In [1]: import numpy as np

In [2]: import numpy.linalg as la

In [3]: np.set_printoptions(precision=3, suppress=True, linewidth=140, floatmode="fixed")

In [4]: data = np.load("layer13.npy")

In [5]: data
Out[5]: 
array([[ 0.707,  0.000,  0.000,  0.000,  0.000,  0.707,  0.000,  0.000],
       [ 0.000,  1.000,  0.000,  0.000,  0.000,  0.000,  0.000,  0.000],
       [ 0.000,  0.000,  1.000,  0.000,  0.000,  0.000,  0.000,  0.000],
       [ 0.000,  0.000,  0.000,  1.000,  0.000,  0.000,  0.000,  0.000],
       [ 0.000,  0.000,  0.000,  0.000,  1.000,  0.000,  0.000,  0.000],
       [-0.707,  0.000,  0.000,  0.000,  0.000,  0.707,  0.000,  0.000],
       [ 0.000,  0.000,  0.000,  0.000,  0.000,  0.000,  1.000,  0.000],
       [ 0.000,  0.000,  0.000,  0.000,  0.000,  0.000,  0.000,  1.000]])

In [6]: f = np.array([-1, -1])

In [7]: np.polyval(f, data[6])
Out[7]: array([-1.000, -1.000, -1.000, -1.000, -1.000, -1.000, -2.000, -1.000])

In [8]: np.correlate(data[6], data[3], "full")
Out[8]: array([0.000, 0.000, 0.000, 0.000, 0.000, 0.000, 0.000, 0.000, 0.000, 0.000, 1.000, 0.000, 0.000, 0.000, 0.000])

In [9]: np.cross(data[6, :3], data[3, :3])
Out[9]: array([0.000, 0.000, 0.000])

In [10]: la.norm(data, axis=0)
Out[10]: array([1.000, 1.000, 1.000, 1.000, 1.000, 1.000, 1.000, 1.000])

In [11]: la.pinv(data)
Out[11]: 
array([[ 0.707,  0.000,  0.000,  0.000,  0.000, -0.707,  0.000,  0.000],
       [ 0.000,  1.000,  0.000,  0.000,  0.000,  0.000,  0.000,  0.000],
       [ 0.000,  0.000,  1.000,  0.000,  0.000,  0.000,  0.000,  0.000],
       [ 0.000,  0.000,  0.000,  1.000,  0.000,  0.000,  0.000,  0.000],
       [ 0.000,  0.000,  0.000,  0.000,  1.000,  0.000,  0.000,  0.000],
       [ 0.707,  0.000,  0.000,  0.000,  0.000,  0.707,  0.000,  0.000],
       [ 0.000,  0.000,  0.000,  0.000,  0.000,  0.000,  1.000,  0.000],
       [ 0.000,  0.000,  0.000,  0.000,  0.000,  0.000,  0.000,  1.000]])
